>>> import numpy as np
>>> np.set_printoptions(precision=1, suppress=True, linewidth=120)
>>> M = np.array([[1, -5, -2, 5, -6, -7, -7, -6, -8, 0],
...     [4, 1, -2, -2, -3, -2, 4, 9, -3, 6],
...     [7, -8, 2, -6, -8, -8, -1, -6, -5, 0],
...     [-8, 3, -4, 8, -8, 4, 0, 4, -3, 1],
...     [7, 4, 2, 3, -3, -6, 5, -6, 6, 5],
...     [7, -4, -8, 9, -1, 6, 4, 0, -9, -8],
...     [8, 9, -1, 3, 5, 5, 5, -4, -1, -4],
...     [5, 1, -7, -3, -5, -4, -9, -7, -7, -4],
...     [-2, -9, -9, -3, -1, -7, 6, 7, 7, 4],
...     [-4, -6, 2, 3, 5, -2, 8, -6, -9, 7]])
>>> M[-1] = M[0] + -2 * M[1]
>>> M
array([[  1,  -5,  -2,   5,  -6,  -7,  -7,  -6,  -8,   0],
       [  4,   1,  -2,  -2,  -3,  -2,   4,   9,  -3,   6],
       [  7,  -8,   2,  -6,  -8,  -8,  -1,  -6,  -5,   0],
       [ -8,   3,  -4,   8,  -8,   4,   0,   4,  -3,   1],
       [  7,   4,   2,   3,  -3,  -6,   5,  -6,   6,   5],
       [  7,  -4,  -8,   9,  -1,   6,   4,   0,  -9,  -8],
       [  8,   9,  -1,   3,   5,   5,   5,  -4,  -1,  -4],
       [  5,   1,  -7,  -3,  -5,  -4,  -9,  -7,  -7,  -4],
       [ -2,  -9,  -9,  -3,  -1,  -7,   6,   7,   7,   4],
       [ -7,  -7,   2,   9,   0,  -3, -15, -24,  -2, -12]])
>>> # null space of dimension 1
>>> Uu, sigma, Vh = np.linalg.svd(M)
>>> vecs = Vh[:(sigma > 1e-8).sum()]
>>> rng = np.random.default_rng(2402)
>>> x = M[5] + -2 * M[0] + rng.integers(2) * np.eye(10)[6]
>>> x
array([ 5.,  6., -4., -1., 11., 20., 19., 12.,  7., -8.])
>>> np.round(vecs.T @ vecs, 1) + 0
array([[ 1. ,  0. ,  0. ,  0. ,  0. ,  0. ,  0. ,  0. ,  0. ,  0. ],
       [ 0. ,  1. ,  0. ,  0. ,  0. ,  0.1,  0. , -0.1,  0. ,  0.1],
       [ 0. ,  0. ,  0.9,  0. ,  0. ,  0.1,  0. , -0.1,  0. ,  0.2],
       [ 0. ,  0. ,  0. ,  1. ,  0. ,  0.1,  0. , -0.1,  0. ,  0.1],
       [ 0. ,  0. ,  0. ,  0. ,  1. , -0.1,  0. ,  0. ,  0. , -0.1],
       [ 0. ,  0.1,  0.1,  0.1, -0.1,  0.8,  0. ,  0.2,  0.1, -0.3],
       [ 0. ,  0. ,  0. ,  0. ,  0. ,  0. ,  1. ,  0. ,  0. ,  0. ],
       [ 0. , -0.1, -0.1, -0.1,  0. ,  0.2,  0. ,  0.8, -0.1,  0.3],
       [ 0. ,  0. ,  0. ,  0. ,  0. ,  0.1,  0. , -0.1,  1. ,  0.1],
       [ 0. ,  0.1,  0.2,  0.1, -0.1, -0.3,  0. ,  0.3,  0.1,  0.5]])
>>> out = M + rng.integers(-2, 3, (10, 9)) @ rng.integers(-2, 3, (9, 10))
>>> out
array([[ -5,   2, -10,  -4,   2,  -3, -11,  -1,  -8,   1],
       [  6,   8,  -7,  -9,  -5,  -1,   0,  11,   3,   4],
       [  1, -14,  -3, -10,  -2, -15,  -6,   3,   4,   5],
       [-19,   4,  -5,   6,  -8,  13,   3,   5,   0,   5],
       [ 11,  -8,  -4,  -6,  -7, -20,   6,   2,   8,   3],
       [  3,  -1, -13,   2,  -5,   6,   2,   5,  -4,  -6],
       [  2,  -3,  -2,   3,   9,  -3,   6,   7,  -6,  -5],
       [  5,   4, -18, -15,   0,  -9, -17,  -3, -11, -10],
       [  7, -14,  -4,  -1, -10,  -4,  18,   6,  -6,   5],
       [ -4, -10,   4,  10, -10,  -4, -13, -26,  -5, -16]])
>>> out - M
array([[ -6,   7,  -8,  -9,   8,   4,  -4,   5,   0,   1],
       [  2,   7,  -5,  -7,  -2,   1,  -4,   2,   6,  -2],
       [ -6,  -6,  -5,  -4,   6,  -7,  -5,   9,   9,   5],
       [-11,   1,  -1,  -2,   0,   9,   3,   1,   3,   4],
       [  4, -12,  -6,  -9,  -4, -14,   1,   8,   2,  -2],
       [ -4,   3,  -5,  -7,  -4,   0,  -2,   5,   5,   2],
       [ -6, -12,  -1,   0,   4,  -8,   1,  11,  -5,  -1],
       [  0,   3, -11, -12,   5,  -5,  -8,   4,  -4,  -6],
       [  9,  -5,   5,   2,  -9,   3,  12,  -1, -13,   1],
       [  3,  -3,   2,   1, -10,  -1,   2,  -2,  -3,  -4]])
>>> np.abs(out - M).sum(axis=1)
array([52, 38, 62, 35, 62, 37, 49, 58, 60, 31])
>>> arr = np.array([[2, 2, 0, 0, 0, 0],
...     [6, 0, 0, 0, 0, 0],
...     [5, 2, 0, 0, 0, 0],
...     [0, 0, 2, 2, 0, 0],
...     [0, 0, 6, 0, 0, 0],
...     [0, 0, 5, 2, 0, 0],
...     [0, 0, 0, 0, 2, 2],
...     [0, 0, 0, 0, 6, 0],
...     [0, 0, 0, 0, 5, 2]])
>>> def softmax(z):
...     e = np.exp(z - z.max(axis=-1, keepdims=True))
...     return e / e.sum(axis=-1, keepdims=True)
... 
>>> np.round(softmax(arr[2]), 1) + 0
array([0.9, 0. , 0. , 0. , 0. , 0. ])
>>> scores = arr @ arr.T / np.sqrt(6)
>>> np.round(softmax(scores)[2] @ arr, 1) + 0
array([5.6, 0.8, 0. , 0. , 0. , 0. ])
>>> x = np.array([2, 3, 1, 3, 0, 0])
>>> h1 = np.maximum(arr @ x, 0)
>>> arr.T @ h1
array([172,  52, 107,  38,   0,   0])
>>> h1
array([10, 12, 16,  8,  6, 11,  0,  0,  0])
>>> np.flatnonzero(h1 > 1e-9)
array([0, 1, 2, 3, 4, 5])
>>> np.maximum(arr @ (3 * x), 0)
array([30, 36, 48, 24, 18, 33,  0,  0,  0])
>>> np.tanh(arr @ x)
array([1., 1., 1., 1., 1., 1., 0., 0., 0.])
